$ python -q
>>> import numpy as np
>>> from numpy import linalg as LA
>>> np.set_printoptions(precision=2, suppress=True, linewidth=120)
>>> mat = np.diag(10 * np.array([-2, -2, -2, -3])) + np.array([[1, 2, 3, 2], [1, 1, 2, 3], [0, 1, 1, 3], [2, 0, 3, 2]])
>>> print(mat)
[[-19   2   3   2]
 [  1 -19   2   3]
 [  0   1 -19   3]
 [  2   0   3 -28]]
>>> r0, g = mat[1], mat[0]
>>> print(r0 @ r0)
375
>>> print(r0 @ g)
-45
>>> p = (r0 @ g) / (r0 @ r0) * r0
>>> print(g - p)
[-18.88  -0.28   3.24   2.36]
>>> print(np.outer(r0, g))
[[-19   2   3   2]
 [361 -38 -57 -38]
 [-38   4   6   4]
 [-57   6   9   6]]
>>> print(np.round(LA.norm(r0 + g) ** 2 + LA.norm(r0 - g) ** 2, 2))
1506.0
>>> print(np.round((g - p) @ r0, 2))
-0.0
>>> print(LA.matrix_rank(np.outer(r0, g)))
1
>>> W = np.array([[1, -2, 4, -4], [0, 0, -1, 5], [3, -4, 5, -5], [-4, 1, 0, 3]])
>>> b = np.array([3, -3, 1, 2])
>>> H = np.maximum(mat @ W + b, 0)
>>> print((H > 0).mean(axis=0))
[0.25 0.5  0.5  0.5 ]
>>> print(LA.matrix_rank(H))
4
>>> W2 = np.array([[1, 2, 2], [1, 0, 1], [0, 0, 1], [2, 0, 1]])
>>> print(W @ W2)
[[ -9   2   0]
 [ 10   0   4]
 [-11   6   2]
 [  3  -8  -4]]
>>> M = np.loadtxt("dump.csv", delimiter=",")
>>> print(M)
[[-1.17 -0.22 -0.05  0.66 -0.7  -0.45  0.49 -1.68 -0.06]
 [-0.18  0.79 -0.27  0.44 -1.19 -0.81  0.91  0.52  0.25]
 [-0.61 -0.62  1.54  0.8  -0.48 -0.43 -0.79  0.94 -0.21]
 [-0.94 -0.71 -0.55 -1.37  0.31 -0.52 -0.34  0.1   0.44]
 [-0.94 -0.33 -0.21 -0.26 -0.66  1.18 -0.75  0.25 -0.1 ]
 [-1.2   0.38  1.42 -0.61  0.06  0.97  0.56  0.14 -0.01]
 [ 1.11 -1.39  0.02  0.34 -0.68  0.46  0.48 -0.21  0.86]
 [-0.49  0.45  0.02  0.18  0.92  0.72 -0.58  0.38  1.65]]
>>> rng = np.random.default_rng(9409)
>>> labels = rng.permutation(4)
>>> M2 = mat[:, labels] * rng.choice([-1, 1], 4)
>>> print(M2)
[[ -2   3  -2 -19]
 [ -3   2  19   1]
 [ -3 -19  -1   0]
 [ 28   3   0   2]]
>>> Uu, _, VT = LA.svd(mat.T @ M2)
>>> print(np.round(Uu @ VT, 2) + 0)
[[ 0.  0.  0.  1.]
 [ 0.  0. -1.  0.]
 [ 0.  1.  0.  0.]
 [-1.  0.  0.  0.]]
>>> print(labels)
[3 2 1 0]
